$ python3 -q
>>> import numpy as np
>>> import numpy.linalg as la
>>> np.set_printoptions(precision=1, suppress=True, linewidth=120, legacy="1.25")
>>> K = np.load("m.npy")
>>> K
array([[ 2, -1, -2,  2,  2,  2,  1,  1, -1,  0,  2],
       [ 1,  1,  0, -2, -2,  1, -1,  2, -2,  0,  0],
       [ 1, -2,  0, -1,  0,  2,  1,  0,  1,  0,  2],
       [-1,  1,  2, -2,  1,  0,  1,  1, -1, -2,  2],
       [ 2,  2, -2,  0,  1,  1, -2,  2, -1,  2,  2],
       [ 1,  2, -1,  2, -2,  2,  1,  1,  0, -2, -1],
       [ 0, -2, -1, -2, -2,  1,  0, -2, -1,  1,  1],
       [ 1,  2, -1, -1, -2,  0,  2,  2,  0,  1, -1],
       [-2,  0,  1, -2,  2, -2,  1,  1,  2, -1, -1],
       [-1, -1, -1,  1, -1,  1, -1, -1,  1,  2,  0]])
>>> M2 = np.array([[4, 2, 2],
...     [5, 0, 2],
...     [2, 4, 5],
...     [1, 0, 3],
...     [5, 4, 2],
...     [2, 4, 1],
...     [3, 4, 0],
...     [2, 0, 5],
...     [1, 2, 0],
...     [1, 1, 5],
...     [3, 2, 4]])
>>> np.einsum("ij->j", K)
array([ 4,  2, -5, -5, -3,  8,  3,  7, -2,  1,  6])
>>> la.matrix_rank(np.vstack([K, M2.T]))
11
>>> M2 @ K
Traceback (most recent call last):
  File "<python-input-8>", line 1, in <module>
    M2 @ K
    ~~~^~~
ValueError: matmul: Input operand 1 has a mismatch in its core dimension 0, with gufunc signature (n?,k),(k,m?)->(n?,m?) (size 10 is different from 3)
>>> np.vstack([K, M2.T]).shape
(13, 11)
>>> K @ M2
array([[ 25,  18,  17],
       [ -2, -10,   5],
       [  7,  20,   5],
       [ 16,  14,   9],
       [ 26,   0,  29],
       [  8,  -2,  -4],
       [-23,  -7, -19],
       [  9,  -3,   5],
       [  1,   5,  -7],
       [-15,  -6,  -2]])
>>> np.einsum("ik,kj->ij", K, M2)
array([[ 25,  18,  17],
       [ -2, -10,   5],
       [  7,  20,   5],
       [ 16,  14,   9],
       [ 26,   0,  29],
       [  8,  -2,  -4],
       [-23,  -7, -19],
       [  9,  -3,   5],
       [  1,   5,  -7],
       [-15,  -6,  -2]])
>>> M2.T @ K.T
array([[ 25,  -2,   7,  16,  26,   8, -23,   9,   1, -15],
       [ 18, -10,  20,  14,   0,  -2,  -7,  -3,   5,  -6],
       [ 17,   5,   5,   9,  29,  -4, -19,   5,  -7,  -2]])
